$ ipython --no-banner

In [1]: import numpy as np

In [2]: import numpy.linalg as la

In [3]: np.set_printoptions(suppress=True, linewidth=160)

In [4]: W0 = np.loadtxt("block5.csv", delimiter=",")

In [5]: print(W0)
[[2. 0.]
 [0. 2.]]

In [6]: M2 = la.inv(W0)

In [7]: print(np.round(la.inv(M2), 2))
[[2. 0.]
 [0. 2.]]

In [8]: print(W0 @ M2)
[[1. 0.]
 [0. 1.]]

In [9]: print(np.round(la.det(W0) * M2, 2))
[[2. 0.]
 [0. 2.]]

In [10]: print(np.allclose(M2, W0.T))
False

In [11]: print((W0 - W0.T) / 2)
[[0. 0.]
 [0. 0.]]

In [12]: print(np.round(la.matrix_power(W0, 2), 2))
[[4. 0.]
 [0. 4.]]

In [13]: print(W0 @ W0)
[[4. 0.]
 [0. 4.]]

In [14]: print(np.allclose(W0 @ W0.T, W0.T @ W0))
True

In [15]: print(np.trace(W0))
4.0

In [16]: print(np.round(np.sort(np.abs(la.eigvals(W0))), 2))
[2. 2.]

In [17]: print((W0 + W0.T) / 2)
[[2. 0.]
 [0. 2.]]

In [18]: print(np.allclose(W0, W0.T))
True

In [19]: print(W0 @ W0)
[[4. 0.]
 [0. 4.]]

In [20]: rng = np.random.default_rng(3643)

In [21]: labels = rng.permutation(2)

In [22]: print(labels)
[1 0]

In [23]: M2 = W0[labels][:, labels]

In [24]: print(round(la.det(M2), 2), round(la.det(W0[labels]), 2))
4.0 -4.0

In [25]: print(np.trace(M2))
4.0

In [26]: print(np.diag(M2))
[2. 2.]

In [27]: print(np.round(np.sort(np.abs(la.eigvals(M2))), 2))
[2. 2.]

In [28]: print(M2)
[[2. 0.]
 [0. 2.]]

In [29]: Q, R = la.qr(W0)

In [30]: print(Q.shape, R.shape)
(2, 2) (2, 2)

In [31]: print(np.trace(Q @ Q.T))
2.0

In [32]: print(Q.T @ Q)
[[1. 0.]
 [0. 1.]]

In [33]: print(np.allclose(R.T @ R, W0.T @ W0))
True

In [34]: print(np.abs(np.diag(R)))
[2. 2.]

In [35]: A = np.loadtxt("x.csv", delimiter=",")

In [36]: print(A)
[[-0.06  0.27  0.03  0.09]
 [ 0.   -1.52 -0.01 -0.73]
 [-0.02  0.01  0.   -0.02]
 [ 0.   -0.9  -0.04 -0.46]
 [ 0.08 -0.69 -0.04 -0.43]
 [ 0.02  0.49 -0.13  0.23]
 [-0.01  0.4   0.06  0.2 ]
 [-0.08 -0.59  0.02 -0.16]
 [ 0.    0.89  0.07  0.36]
 [-0.04  3.01  0.04  1.53]
 [ 0.06  0.44 -0.05  0.24]
 [-0.03  0.38 -0.05  0.2 ]
 [ 0.07 -0.76  0.08 -0.35]
 [ 0.03 -0.93  0.05 -0.45]
 [ 0.03  4.16 -0.01  2.18]
 [-0.05 -2.76 -0.02 -1.44]
 [ 0.08  0.81  0.04  0.44]
 [-0.03 -3.19  0.07 -1.56]
 [ 0.04  1.35  0.02  0.65]
 [ 0.04 -0.25  0.02 -0.16]
 [-0.03  1.07  0.03  0.53]
 [-0.02 -0.84 -0.02 -0.43]
 [-0.04  2.04 -0.04  1.09]
 [-0.09  0.26 -0.04  0.12]
 [ 0.02 -1.84 -0.05 -0.81]
 [-0.04  0.24  0.12  0.13]]

In [37]: Xs = A - A.mean(axis=0)

In [38]: vecs = la.svd(Xs)[2][:1]

In [39]: M2 = Xs - Xs @ vecs.T @ vecs

In [40]: print(np.round((Xs @ vecs.T).std(axis=0), 2))
[1.75]

In [41]: print(round(la.norm(M2) / la.norm(Xs), 2))
0.05

In [42]: print(np.round(np.diag(vecs.T @ vecs), 2) + 0)
[0.  0.8 0.  0.2]

In [43]: d = la.norm(A[:, None] - A[None], axis=-1)

In [44]: print(d[16].round(6).argsort(kind="stable")[:4])
[16  8 20  5]

In [45]: print(np.unravel_index(d.round(6).argmax(), d.shape))
(np.int64(14), np.int64(17))

In [46]: print(np.flatnonzero(d[16] < d.mean() / 2))
[ 0  2  5  6  8 10 11 16 18 20 23 25]

In [47]: print(d.shape)
(26, 26)

In [48]: labels = A[:, 1] > np.median(A[:, 1])

In [49]: u = A[labels].mean(axis=0) - A[~labels].mean(axis=0)

In [50]: print(labels.astype(int))
[1 0 0 0 0 1 1 0 1 1 1 1 0 0 1 0 1 0 1 0 1 0 1 1 0 0]

In [51]: print(np.round((((A - A.mean(axis=0)) @ u > 0) == labels).mean(), 2))
0.96

In [52]: Q, vecs = la.qr(A[:, :1])[0], la.qr(A[:, 1:])[0]

In [53]: s = la.svd(Q.T @ vecs, compute_uv=False)

In [54]: print((s > 0.9).sum())
0

In [55]: print(np.round(np.degrees(np.arccos(s.clip(0, 1))), 2))
[82.29]

In [56]: data = np.load("data.npy")

In [57]: print(data)
[[-2 -1  0  1]
 [ 2  3  4  5]
 [ 6  7  8  9]
 [10 11 12 13]
 [14 15 16 17]
 [18 19 20 21]]

In [58]: # rows and columns are dependent

In [59]: left, s, vt = la.svd(data)

In [60]: vecs = vt[:(s > 1e-8).sum()]

In [61]: x = data[0] + 3 * data[4] + rng.integers(2) * np.eye(4)[2]

In [62]: print(x)
[40. 44. 48. 52.]

In [63]: print(np.round(vecs.T @ vecs, 2))
[[ 0.7  0.4  0.1 -0.2]
 [ 0.4  0.3  0.2  0.1]
 [ 0.1  0.2  0.3  0.4]
 [-0.2  0.1  0.4  0.7]]

In [64]: print(np.allclose(vecs.T @ vecs @ x, x))
True

In [65]: print(np.round(la.norm(x - vecs.T @ vecs @ x), 2))
0.0
